% ipython --no-banner

In [1]: import numpy as np

In [2]: from numpy import linalg as LA

In [3]: np.set_printoptions(suppress=True, linewidth=140)

In [4]: M = np.load("block4.npy")

In [5]: M
Out[5]: 
array([[ 8.47,  3.58, 28.16],
       [ 6.9 ,  4.24, 31.7 ],
       [10.07,  4.96, 29.68],
       [ 6.67,  4.93, 29.81],
       [ 7.28,  1.33, 27.29],
       [-0.67,  2.35, -0.24],
       [ 8.48,  4.3 , 28.97],
       [ 0.01,  2.98, -0.42],
       [ 9.72,  4.19, 29.2 ],
       [ 7.83,  4.06, 27.94],
       [ 0.68,  0.48, -0.89],
       [-0.09,  1.62, -1.51],
       [ 0.05,  2.83,  0.62],
       [-0.14,  2.84,  0.  ],
       [ 1.36,  1.99,  0.68],
       [ 8.31,  6.12, 28.45],
       [10.2 ,  5.09, 29.1 ],
       [ 6.68,  4.58, 29.13],
       [ 8.54,  4.7 , 26.53],
       [ 8.9 ,  2.79, 29.39],
       [ 1.12,  0.8 ,  1.29],
       [ 8.  ,  4.06, 29.33]])

In [6]: Q, R = LA.qr(M)

In [7]: R.round(2)
Out[7]: 
array([[ -31.37,  -15.75, -106.95],
       [   0.  ,   -7.4 ,   -3.11],
       [   0.  ,    0.  ,   16.6 ]])

In [8]: np.round(abs(R[0, 0]), 2), round(float(LA.norm(M[:, 0])), 2)
Out[8]: (np.float64(31.37), 31.37)

In [9]: np.round(np.abs(np.diag(R)), 2)
Out[9]: array([31.37,  7.4 , 16.6 ])

In [10]: np.round(np.trace(Q @ Q.T), 2)
Out[10]: np.float64(3.0)

In [11]: Q.shape, R.shape
Out[11]: ((22, 3), (3, 3))

In [12]: np.allclose(R.T @ R, M.T @ M)
Out[12]: True

In [13]: np.round(Q @ R, 2) + 0
Out[13]: 
array([[ 8.47,  3.58, 28.16],
       [ 6.9 ,  4.24, 31.7 ],
       [10.07,  4.96, 29.68],
       [ 6.67,  4.93, 29.81],
       [ 7.28,  1.33, 27.29],
       [-0.67,  2.35, -0.24],
       [ 8.48,  4.3 , 28.97],
       [ 0.01,  2.98, -0.42],
       [ 9.72,  4.19, 29.2 ],
       [ 7.83,  4.06, 27.94],
       [ 0.68,  0.48, -0.89],
       [-0.09,  1.62, -1.51],
       [ 0.05,  2.83,  0.62],
       [-0.14,  2.84,  0.  ],
       [ 1.36,  1.99,  0.68],
       [ 8.31,  6.12, 28.45],
       [10.2 ,  5.09, 29.1 ],
       [ 6.68,  4.58, 29.13],
       [ 8.54,  4.7 , 26.53],
       [ 8.9 ,  2.79, 29.39],
       [ 1.12,  0.8 ,  1.29],
       [ 8.  ,  4.06, 29.33]])

In [14]: np.round(Q.T @ Q, 2) + 0
Out[14]: 
array([[1., 0., 0.],
       [0., 1., 0.],
       [0., 0., 1.]])

In [15]: proj = M @ LA.solve(M.T @ M, M.T)

In [16]: np.round(proj @ M[:, 0], 2)
Out[16]: 
array([ 8.47,  6.9 , 10.07,  6.67,  7.28, -0.67,  8.48,  0.01,  9.72,  7.83,  0.68, -0.09,  0.05, -0.14,  1.36,  8.31, 10.2 ,  6.68,  8.54,
        8.9 ,  1.12,  8.  ])

In [17]: print(np.round(np.trace(proj), 2))
3.0

In [18]: x = np.array([-4, -4, 1])

In [19]: rhs = M @ x

In [20]: print(np.round(LA.pinv(M) @ M, 2) + 0)
[[1. 0. 0.]
 [0. 1. 0.]
 [0. 0. 1.]]

In [21]: np.round(LA.lstsq(M, rhs)[0], 2)
Out[21]: array([-4., -4.,  1.])

In [22]: np.round(LA.solve(M.T @ M, M.T @ rhs), 2)
Out[22]: array([-4., -4.,  1.])

In [23]: rng = np.random.default_rng(91628)

In [24]: rhs = rhs + 0.1 * rng.normal(size=22)

In [25]: print(rhs.round(2))
[-20.26 -12.95 -30.49 -16.76  -7.19  -6.94 -22.19 -12.4  -26.42 -19.73  -5.52  -7.5  -10.92 -10.85 -12.65 -29.35 -32.15 -15.85 -26.51
 -17.43  -6.49 -19.03]

In [26]: beta, *_ = LA.lstsq(M, rhs)

In [27]: [round(float(LA.norm(LA.solve(M.T @ M + lam * np.eye(3), M.T @ rhs))), 2) for lam in (0, 1, 10, 100)]
Out[27]: [5.74, 5.58, 4.52, 1.81]

In [28]: round(LA.norm(rhs - M @ beta), 2)
Out[28]: np.float64(0.31)

In [29]: np.round(M.T @ (rhs - M @ beta), 2) + 0
Out[29]: array([0., 0., 0.])

In [30]: beta.round()
Out[30]: array([-4., -4.,  1.])

In [31]: J = np.load("sample8.npy")

In [32]: J
Out[32]: 
array([[ -9.86, -35.93,   5.9 ],
       [ -7.8 ,  20.71, -17.16],
       [ -4.26, -14.09,   6.28],
       [ 16.4 ,  13.36, -14.26],
       [-11.08,  18.97, -13.46],
       [-14.28,   4.86,  -5.01],
       [-14.03, -16.33,  11.63],
       [  7.87, -13.51,  10.68],
       [  4.  , -13.97,  16.51],
       [  5.7 ,  -2.22,  -3.39],
       [-13.49,   7.53,  -8.73],
       [  0.88,  10.65, -12.75],
       [  7.78,  -2.48, -27.21]])

In [33]: left, sigma, VT = LA.svd(J, full_matrices=False)

In [34]: left.shape, sigma.shape, VT.shape
Out[34]: ((13, 3), (3,), (3, 3))

In [35]: np.round(left.T @ J @ VT.T, 2) + 0
Out[35]: 
array([[68.51,  0.  ,  0.  ],
       [ 0.  , 36.25,  0.  ],
       [ 0.  ,  0.  , 30.19]])

In [36]: np.round(np.abs(VT[0]), 2)
Out[36]: array([0.05, 0.8 , 0.6 ])

In [37]: np.round(sigma / sigma[0], 2)
Out[37]: array([1.  , 0.53, 0.44])

In [38]: (sigma > 1e-8).sum()
Out[38]: np.int64(3)

In [39]: sigma.round(2)
Out[39]: array([68.51, 36.25, 30.19])

In [40]: np.round(left.T @ left, 2) + 0
Out[40]: 
array([[1., 0., 0.],
       [0., 1., 0.],
       [0., 0., 1.]])

In [41]: cov = np.cov(J, rowvar=False)

In [42]: np.round(np.corrcoef(J.T), 2)
Out[42]: 
array([[ 1.  ,  0.04, -0.14],
       [ 0.04,  1.  , -0.73],
       [-0.14, -0.73,  1.  ]])

In [43]: np.argwhere(np.triu(np.abs(np.corrcoef(J.T)) > 0.8, 1))
Out[43]: array([], shape=(0, 2), dtype=int64)

In [44]: cov.round(2)
Out[44]: 
array([[ 103.57,    6.62,  -19.  ],
       [   6.62,  272.26, -158.79],
       [ -19.  , -158.79,  174.25]])

In [45]: print(np.round(J.std(axis=0), 2))
[ 9.78 15.85 12.68]

In [46]: cov.shape
Out[46]: (3, 3)

In [47]: np.round(LA.eigvalsh(cov)[::-1], 2)
Out[47]: array([390.4 , 105.27,  54.41])

In [48]: print(np.round(np.polyfit(J[:, 0], J[:, 1], 1), 2))
[ 0.06 -1.57]

In [49]: W0 = np.loadtxt("data.csv", delimiter=",")

In [50]: W0
Out[50]: 
array([[ 9.18, -2.44,  3.12],
       [-1.16, -8.88,  4.44],
       [ 4.64,  0.04, -8.86],
       [ 0.51,  2.7 , -9.61],
       [-0.91, -8.79, -4.67],
       [ 5.06, -6.67, -5.48],
       [ 9.06,  4.23,  0.21],
       [ 9.73,  1.15,  1.99],
       [ 6.62, -4.79,  5.77],
       [ 1.8 , -6.63,  7.27],
       [-6.75,  0.03, -7.37],
       [ 9.03,  2.86, -3.2 ],
       [ 6.63, -2.5 ,  7.06],
       [-2.  ,  9.14,  3.54],
       [-7.94,  5.59, -2.39],
       [ 1.71,  1.79, -9.69],
       [-3.81, -4.5 , -8.07],
       [ 4.32,  2.76, -8.59]])

In [51]: B = np.c_[J[:, :2] @ np.array([[1, 0], [-3, -2]]), np.array([3, 5, 3, 3, 4, 3, 1, 5, 5, 4, 2, 0, 2])]

In [52]: B.round(2)
Out[52]: 
array([[ 97.93,  71.86,   3.  ],
       [-69.93, -41.42,   5.  ],
       [ 38.01,  28.18,   3.  ],
       [-23.68, -26.72,   3.  ],
       [-67.99, -37.94,   4.  ],
       [-28.86,  -9.72,   3.  ],
       [ 34.96,  32.66,   1.  ],
       [ 48.4 ,  27.02,   5.  ],
       [ 45.91,  27.94,   5.  ],
       [ 12.36,   4.44,   4.  ],
       [-36.08, -15.06,   2.  ],
       [-31.07, -21.3 ,   0.  ],
       [ 15.22,   4.96,   2.  ]])

In [53]: np.round(LA.norm(LA.qr(J)[0].T @ B, axis=0) ** 2 / ((B ** 2).sum(axis=0) + 1e-12), 2)
Out[53]: array([1.  , 1.  , 0.12])

In [54]: LA.matrix_rank(B)
Out[54]: np.int64(3)

In [55]: np.round(LA.norm(B - J @ LA.lstsq(J, B)[0], axis=0), 2) + 0
Out[55]: array([ 0.  ,  0.  , 11.54])
